$ python3 -q
>>> import numpy as np
>>> np.set_printoptions(precision=2, suppress=True, linewidth=140, floatmode="fixed")
>>> def tidy(a):
...     return np.round(a, 2) + 0
... 
>>> J = np.load("run10.npy")
>>> J
array([[ 1, -2,  4],
       [ 1, -1,  1],
       [ 1,  0,  0]])
>>> x0 = np.array([3, 2, 3])
>>> y = J @ x0
>>> beta, lr = np.zeros(3), 1 / np.linalg.norm(J, 2) ** 2
>>> for i in range(15):
...     beta -= lr * J.T @ (J @ beta - y)
...     if i % 5 == 0: print(i, round(np.linalg.norm(J @ beta - y), 2))
... 
0 2.24
5 1.83
10 1.56
>>> tidy(beta)
array([ 1.67, -0.94,  1.84])
>>> r0, g = J[2], J[0]
>>> r0 @ r0
np.int64(1)
>>> pr = (r0 @ g) / (r0 @ r0) * r0
>>> pr
array([1.00, 0.00, 0.00])
>>> (g - pr) @ r0
np.float64(0.0)
>>> np.outer(r0, g)
array([[ 1, -2,  4],
       [ 0,  0,  0],
       [ 0,  0,  0]])
>>> x0 = np.array([2, 1, 1])
>>> y = J @ x0
>>> y
array([4, 2, 2])
>>> tidy(np.linalg.solve(J, y))
array([2.00, 1.00, 1.00])
>>> r0 = np.array([0, 3, 6])
>>> out = J + np.outer(r0, np.eye(3)[1])
>>> tidy(np.linalg.det(out) / np.linalg.det(J)), tidy(1 + np.linalg.solve(J, r0)[1])
(np.float64(4.0), np.float64(4.0))
>>> np.linalg.norm(J, axis=1).argmax()
np.int64(0)
>>> tidy(np.linalg.norm(J[2], 1)), tidy(np.linalg.norm(J[2], np.inf))
(np.float64(1.0), np.float64(1.0))
>>> tidy(np.linalg.norm(J, axis=0))
array([1.73, 2.24, 4.12])
